>>> import numpy as np
>>> import numpy.linalg as la
>>> np.set_printoptions(precision=3, suppress=True, linewidth=200, floatmode="fixed")
>>> A2 = np.array([[-1, 3, 3, 1, 0],
...     [2, -3, -1, 0, -1],
...     [0, -2, -3, -2, 1],
...     [3, 1, 2, -3, -1],
...     [1, 3, -2, 0, 2]])
>>> K = np.tril(A2)
>>> K
array([[-1,  0,  0,  0,  0],
       [ 2, -3,  0,  0,  0],
       [ 0, -2, -3,  0,  0],
       [ 3,  1,  2, -3,  0],
       [ 1,  3, -2,  0,  2]])
>>> # triangular, det is the product of the diagonal
>>> A2 = np.array([[8, 0, -2], [-3, 8, -3], [2, 9, 3], [5, -3, -7], [1, 0, -7]])
>>> K @ A2
array([[ -8,   0,   2],
       [ 25, -24,   5],
       [  0, -43,  -3],
       [ 10,  35,  18],
       [ -3,   6, -31]])
>>> np.vstack([K, A2.T]).shape
(8, 5)
>>> np.einsum("ij,ij->i", K, K)
array([ 1, 13, 13, 23, 18])
>>> la.matrix_rank(np.vstack([K, A2.T]))
np.int64(5)
>>> A2 @ K
Traceback (most recent call last):
  File "<python-input-12>", line 1, in <module>
    A2 @ K
    ~~~^~~
ValueError: matmul: Input operand 1 has a mismatch in its core dimension 0, with gufunc signature (n?,k),(k,m?)->(n?,m?) (size 5 is different from 3)
>>> A2.T @ K.T
array([[ -8,  25,   0,  10,  -3],
       [  0, -24, -43,  35,   6],
       [  2,   5,  -3,  18, -31]])
>>> np.einsum("ij->j", K)
array([ 5, -1, -3, -3,  2])
>>> np.diff(K, axis=0)
array([[ 3, -3,  0,  0,  0],
       [-2,  1, -3,  0,  0],
       [ 3,  3,  5, -3,  0],
       [-2,  2, -4,  3,  2]])
>>> round(float(la.norm(K)), 3)
8.246
>>> la.svd(K, compute_uv=False)
array([5.311, 4.827, 3.762, 1.480, 0.378])
>>> K.mean(axis=0)
array([ 1.000, -0.200, -0.600, -0.600,  0.400])
>>> np.unravel_index(np.abs(K).argmax(), K.shape)
(np.int64(1), np.int64(1))
>>> K.sum(axis=0)
array([ 5, -1, -3, -3,  2])
>>> P = np.triu(np.array([[2, 1, 1, 0, 3],
...     [-3, 1, 1, 2, 1],
...     [3, 2, 3, 1, 0],
...     [2, -3, -2, -2, 0],
...     [2, -2, -3, 2, -3]]), 1) + np.eye(5)
>>> A2 = P @ K @ la.inv(P)
>>> P @ K - K @ P
array([[  5.000,   5.000,  -8.000,   0.000,   9.000],
       [  7.000,   1.000,   0.000,   0.000,  -1.000],
       [  3.000,   1.000,   4.000,   4.000,   2.000],
       [  0.000,  -3.000,  -4.000,  -4.000, -10.000],
       [  0.000,  -1.000,  -4.000,  -4.000,  -6.000]])
>>> np.trace(A2), np.trace(K)
(np.float64(-8.0), np.int64(-8))
>>> la.matrix_rank(A2)
np.int64(5)
>>> np.poly(A2)
array([  1.000,   8.000,  16.000, -18.000, -81.000, -54.000])
>>> rng = np.random.default_rng(448)
>>> A2 = K + rng.integers(-2, 3, (5, 4)) @ rng.integers(-2, 3, (4, 5))
>>> A2
array([[-10,  -3, -10,   3,  -1],
       [  3,  -4,   0,   1,   1],
       [  1,   3,  -1,  -2,   3],
       [  0,  10,   4,  -9,  -1],
       [  7,   5,   2,  -2,   8]])
>>> la.matrix_rank(A2 - K, tol=1e-8)
np.int64(4)
>>> np.round(la.svd(A2 - K, compute_uv=False), 3) + 0
array([17.520, 11.592,  5.603,  1.132,  0.000])
>>> Q, r_ = la.qr(A2)
>>> np.trace(Q @ Q.T)
np.float64(5.0)
>>> np.abs(np.diag(r_))
array([12.610, 11.802,  5.546,  2.621,  0.337])
>>> np.round(abs(r_[0, 0]), 3), round(float(la.norm(A2[:, 0])), 3)
(np.float64(12.61), 12.61)
>>> E = np.load("x.npy")
>>> E
array([[ 0.782,  1.778, -0.229,  0.688, -0.944,  0.642,  1.499, -0.297,  0.553, -0.870],
       [ 0.853, -1.563, -1.269, -0.360, -0.620, -0.922, -0.864,  1.240, -0.584, -0.478],
       [-1.865, -0.273, -1.497,  1.025, -0.138, -0.638, -0.137,  0.051, -0.324,  1.267],
       [-0.922,  0.302, -0.338, -0.657,  0.054, -0.538, -2.196, -0.813,  1.303,  0.189],
       [-0.417,  0.546, -0.003,  1.234,  0.582, -0.012,  0.125,  1.734,  1.523,  1.151],
       [-0.665,  1.864, -0.819, -0.033,  1.673, -0.394,  0.171,  0.959,  0.479,  0.527],
       [-1.183,  0.583,  0.048, -0.646, -1.825, -0.069, -1.151, -0.967,  0.593,  0.946],
       [-0.411,  0.730, -1.261,  0.514,  0.966, -0.587,  0.711,  1.847, -0.455, -1.021],
       [ 1.393, -1.572,  0.101, -0.232, -1.157, -1.257,  0.482, -1.100,  0.109,  0.384],
       [-0.956, -0.112, -0.994, -1.343,  1.475, -0.101, -0.134,  1.709,  0.123,  0.378],
       [ 0.145, -0.271,  0.037,  0.109,  1.483,  1.358,  0.957,  0.278, -1.922,  0.402]])
>>> vec = np.array([1, 2, 1, -1, -1, 0, 3, 3, 1, 3])
>>> rhs = E @ vec
>>> np.round(la.solve(E.T @ E, E.T @ rhs), 3) + 0
array([ 1.000,  2.000,  1.000, -1.000, -1.000,  0.000,  3.000,  3.000,  1.000,  3.000])
>>> np.round(la.pinv(E) @ E, 3) + 0
array([[1.000, 0.000, 0.000, 0.000, 0.000, 0.000, 0.000, 0.000, 0.000, 0.000],
       [0.000, 1.000, 0.000, 0.000, 0.000, 0.000, 0.000, 0.000, 0.000, 0.000],
       [0.000, 0.000, 1.000, 0.000, 0.000, 0.000, 0.000, 0.000, 0.000, 0.000],
       [0.000, 0.000, 0.000, 1.000, 0.000, 0.000, 0.000, 0.000, 0.000, 0.000],
       [0.000, 0.000, 0.000, 0.000, 1.000, 0.000, 0.000, 0.000, 0.000, 0.000],
       [0.000, 0.000, 0.000, 0.000, 0.000, 1.000, 0.000, 0.000, 0.000, 0.000],
       [0.000, 0.000, 0.000, 0.000, 0.000, 0.000, 1.000, 0.000, 0.000, 0.000],
       [0.000, 0.000, 0.000, 0.000, 0.000, 0.000, 0.000, 1.000, 0.000, 0.000],
       [0.000, 0.000, 0.000, 0.000, 0.000, 0.000, 0.000, 0.000, 1.000, 0.000],
       [0.000, 0.000, 0.000, 0.000, 0.000, 0.000, 0.000, 0.000, 0.000, 1.000]])
>>> rhs = rhs + 0.02 * rng.normal(size=11)
>>> rhs
array([ 5.926, -3.452, -1.594, -7.199,  9.416,  6.042, -0.424,  2.477, -0.855,  3.659,  1.031])
>>> coef, *_ = la.lstsq(E, rhs)
>>> coef
array([ 1.003,  2.001,  1.002, -0.993, -1.001,  0.002,  2.995,  3.001,  1.004,  2.991])
>>> [round(float(la.norm(la.solve(E.T @ E + lam * np.eye(10), E.T @ rhs))), 2) for lam in (0, 1, 10, 100)]
[5.99, 4.58, 2.23, 0.53]
>>> np.round(E.T @ (rhs - E @ coef), 3) + 0
array([0.000, 0.000, 0.000, 0.000, 0.000, 0.000, 0.000, 0.000, 0.000, 0.000])
>>> round(la.norm(rhs - E @ coef), 3)
np.float64(0.016)
>>> E @ E
Traceback (most recent call last):
  File "<python-input-49>", line 1, in <module>
    E @ E
    ~~^~~
ValueError: matmul: Input operand 1 has a mismatch in its core dimension 0, with gufunc signature (n?,k),(k,m?)->(n?,m?) (size 11 is different from 10)
>>> cov = E.T @ E
>>> la.eigvalsh(cov)[::-1]
array([30.653, 22.181, 16.672,  9.865,  7.712,  5.489,  2.755,  2.263,  0.896,  0.508])
>>> np.diag(cov)
array([10.727, 12.973,  7.281,  6.160, 14.412,  5.898, 10.876, 14.770,  9.278,  6.618])
